$ python -q
>>> import numpy as np
>>> from numpy import linalg as LA
>>> np.set_printoptions(suppress=True, linewidth=120)
>>> rd = lambda a: np.round(a, 2) + 0
>>> K = np.load("case14.npy")
>>> K
array([[-0.36, -5.14],
       [-3.93,  0.9 ],
       [ 3.01, -6.99],
       [ 1.81,  4.58]])
>>> cov = K.T @ K
>>> rd(LA.svd(K, compute_uv=False) ** 2)
array([99.96, 25.02])
>>> rd(np.trace(cov)), rd((K ** 2).sum())
(np.float64(124.98), np.float64(124.98))
>>> rd(cov)
array([[ 27.91, -14.44],
       [-14.44,  97.07]])
>>> (K @ K.T).shape
(4, 4)
>>> np.allclose(cov, cov.T)
True
>>> proj = K @ LA.solve(K.T @ K, K.T)
>>> rd((np.eye(4) - proj) @ K)
array([[0., 0.],
       [0., 0.],
       [0., 0.],
       [0., 0.]])
>>> rd(LA.eigvalsh(proj))
array([0., 0., 1., 1.])
>>> rd(np.trace(proj))
np.float64(2.0)
>>> LA.matrix_rank(np.eye(4) - proj)
np.int64(2)
>>> def softmax(z):
...     e = np.exp(z - z.max(axis=-1, keepdims=True))
...     return e / e.sum(axis=-1, keepdims=True)
... 
>>> rd(softmax(K).sum(axis=1))
array([1., 1., 1., 1.])
>>> scores = K @ K.T / np.sqrt(2)
>>> rd(softmax(scores)[3] @ K)
array([1.81, 4.58])
>>> rd(softmax(scores + np.triu(np.full(scores.shape, -np.inf), 1)))
array([[1., 0., 0., 0.],
       [0., 1., 0., 0.],
       [0., 0., 1., 0.],
       [0., 0., 0., 1.]])
>>> q, _ = LA.qr(np.array([[0.0, 1.0, -1.5, 0.0, -0.2, 0.3],
...     [0.1, -0.4, 0.0, 0.8, -1.0, 1.2],
...     [1.1, -0.6, -0.6, -1.8, 0.8, 0.4],
...     [-0.1, 0.7, 0.4, 0.4, 0.6, 0.2],
...     [1.1, 1.3, 0.3, 1.1, 0.1, -1.2],
...     [0.8, -0.4, 0.5, 0.5, -0.6, -0.3],
...     [-0.5, 0.8, 0.1, 0.4, -0.7, 0.3]]))
>>> J = q @ q.T
>>> rd(J)
array([[ 0.91,  0.09,  0.02, -0.13,  0.11, -0.21,  0.01],
       [ 0.09,  0.9 , -0.02,  0.13, -0.11,  0.22, -0.01],
       [ 0.02, -0.02,  0.99,  0.03, -0.03,  0.06,  0.  ],
       [-0.13,  0.13,  0.03,  0.82,  0.16, -0.3 ,  0.01],
       [ 0.11, -0.11, -0.03,  0.16,  0.86,  0.26, -0.01],
       [-0.21,  0.22,  0.06, -0.3 ,  0.26,  0.51,  0.01],
       [ 0.01, -0.01,  0.  ,  0.01, -0.01,  0.01,  1.  ]])
>>> r = LA.matrix_rank(J)
>>> r
np.int64(6)
>>> null = LA.svd(J)[2][r:].T
>>> [int(LA.matrix_rank(J[:, :j + 1])) for j in range(7)]
[1, 2, 3, 4, 5, 6, 6]
>>> rd(null[:, 0] / null[np.abs(null[:, 0]).round(6).argmax(), 0])
array([ 0.43, -0.45, -0.11,  0.61, -0.53,  1.  , -0.03])
>>> LA.matrix_rank(J.T @ J), LA.matrix_rank(J @ J.T)
(np.int64(6), np.int64(6))
>>> np.allclose(J @ null, 0)
True
>>> rd(null @ null.T)
array([[ 0.09, -0.09, -0.02,  0.13, -0.11,  0.21, -0.01],
       [-0.09,  0.1 ,  0.02, -0.13,  0.11, -0.22,  0.01],
       [-0.02,  0.02,  0.01, -0.03,  0.03, -0.06,  0.  ],
       [ 0.13, -0.13, -0.03,  0.18, -0.16,  0.3 , -0.01],
       [-0.11,  0.11,  0.03, -0.16,  0.14, -0.26,  0.01],
       [ 0.21, -0.22, -0.06,  0.3 , -0.26,  0.49, -0.01],
       [-0.01,  0.01,  0.  , -0.01,  0.01, -0.01,  0.  ]])
>>> w, evecs = LA.eigh(J)
>>> x = np.array([-1, 2, 1, 3, 1, 2, -2])
>>> rd(x @ J @ x)
np.float64(22.21)
>>> rd(evecs * np.abs(w) @ evecs.T)
array([[ 0.91,  0.09,  0.02, -0.13,  0.11, -0.21,  0.01],
       [ 0.09,  0.9 , -0.02,  0.13, -0.11,  0.22, -0.01],
       [ 0.02, -0.02,  0.99,  0.03, -0.03,  0.06,  0.  ],
       [-0.13,  0.13,  0.03,  0.82,  0.16, -0.3 ,  0.01],
       [ 0.11, -0.11, -0.03,  0.16,  0.86,  0.26, -0.01],
       [-0.21,  0.22,  0.06, -0.3 ,  0.26,  0.51,  0.01],
       [ 0.01, -0.01,  0.  ,  0.01, -0.01,  0.01,  1.  ]])
>>> rd(LA.eigvalsh(J[1:, 1:]))
array([0.09, 1.  , 1.  , 1.  , 1.  , 1.  ])
